% python3 -q
>>> import numpy as np
>>> import numpy.linalg as la
>>> np.set_printoptions(precision=2, suppress=True, linewidth=200, legacy="1.25")
>>> f = np.array([-2, -2, 3, -2, 3, 2])
>>> F = 4 * np.eye(6) + np.outer(f, f)
>>> F
array([[ 8.,  4., -6.,  4., -6., -4.],
       [ 4.,  8., -6.,  4., -6., -4.],
       [-6., -6., 13., -6.,  9.,  6.],
       [ 4.,  4., -6.,  8., -6., -4.],
       [-6., -6.,  9., -6., 13.,  6.],
       [-4., -4.,  6., -4.,  6.,  8.]])
>>> vals, vecs = la.eigh(F)
>>> vecs @ np.diag(vals) @ vecs.T
array([[ 8.,  4., -6.,  4., -6., -4.],
       [ 4.,  8., -6.,  4., -6., -4.],
       [-6., -6., 13., -6.,  9.,  6.],
       [ 4.,  4., -6.,  8., -6., -4.],
       [-6., -6.,  9., -6., 13.,  6.],
       [-4., -4.,  6., -4.,  6.,  8.]])
>>> (vals > 1e-8).sum(), (vals < -1e-8).sum()
(6, 0)
>>> np.abs(vecs[:, -1]).round(6).argmax()
2
>>> np.round(vecs.T @ F @ vecs, 2) + 0
array([[ 4.,  0.,  0.,  0.,  0.,  0.],
       [ 0.,  4.,  0.,  0.,  0.,  0.],
       [ 0.,  0.,  4.,  0.,  0.,  0.],
       [ 0.,  0.,  0.,  4.,  0.,  0.],
       [ 0.,  0.,  0.,  0.,  4.,  0.],
       [ 0.,  0.,  0.,  0.,  0., 38.]])
>>> np.unique(vals.round(6) + 0, return_counts=True)[1]
array([5, 1])
>>> Q, vecs = la.qr(F[:, :1])[0], la.qr(F[:, 1:])[0]
>>> sig = la.svd(Q.T @ vecs, compute_uv=False)
>>> (sig > 0.9).sum()
1
>>> np.degrees(np.arccos(sig.clip(0, 1)))
array([18.28])
>>> L = la.cholesky(F)
>>> F / np.sqrt(np.outer(np.diag(F), np.diag(F)))
array([[ 1.  ,  0.5 , -0.59,  0.5 , -0.59, -0.5 ],
       [ 0.5 ,  1.  , -0.59,  0.5 , -0.59, -0.5 ],
       [-0.59, -0.59,  1.  , -0.59,  0.69,  0.59],
       [ 0.5 ,  0.5 , -0.59,  1.  , -0.59, -0.5 ],
       [-0.59, -0.59,  0.69, -0.59,  1.  ,  0.59],
       [-0.5 , -0.5 ,  0.59, -0.5 ,  0.59,  1.  ]])
>>> L @ L.T
array([[ 8.,  4., -6.,  4., -6., -4.],
       [ 4.,  8., -6.,  4., -6., -4.],
       [-6., -6., 13., -6.,  9.,  6.],
       [ 4.,  4., -6.,  8., -6., -4.],
       [-6., -6.,  9., -6., 13.,  6.],
       [-4., -4.,  6., -4.,  6.,  8.]])
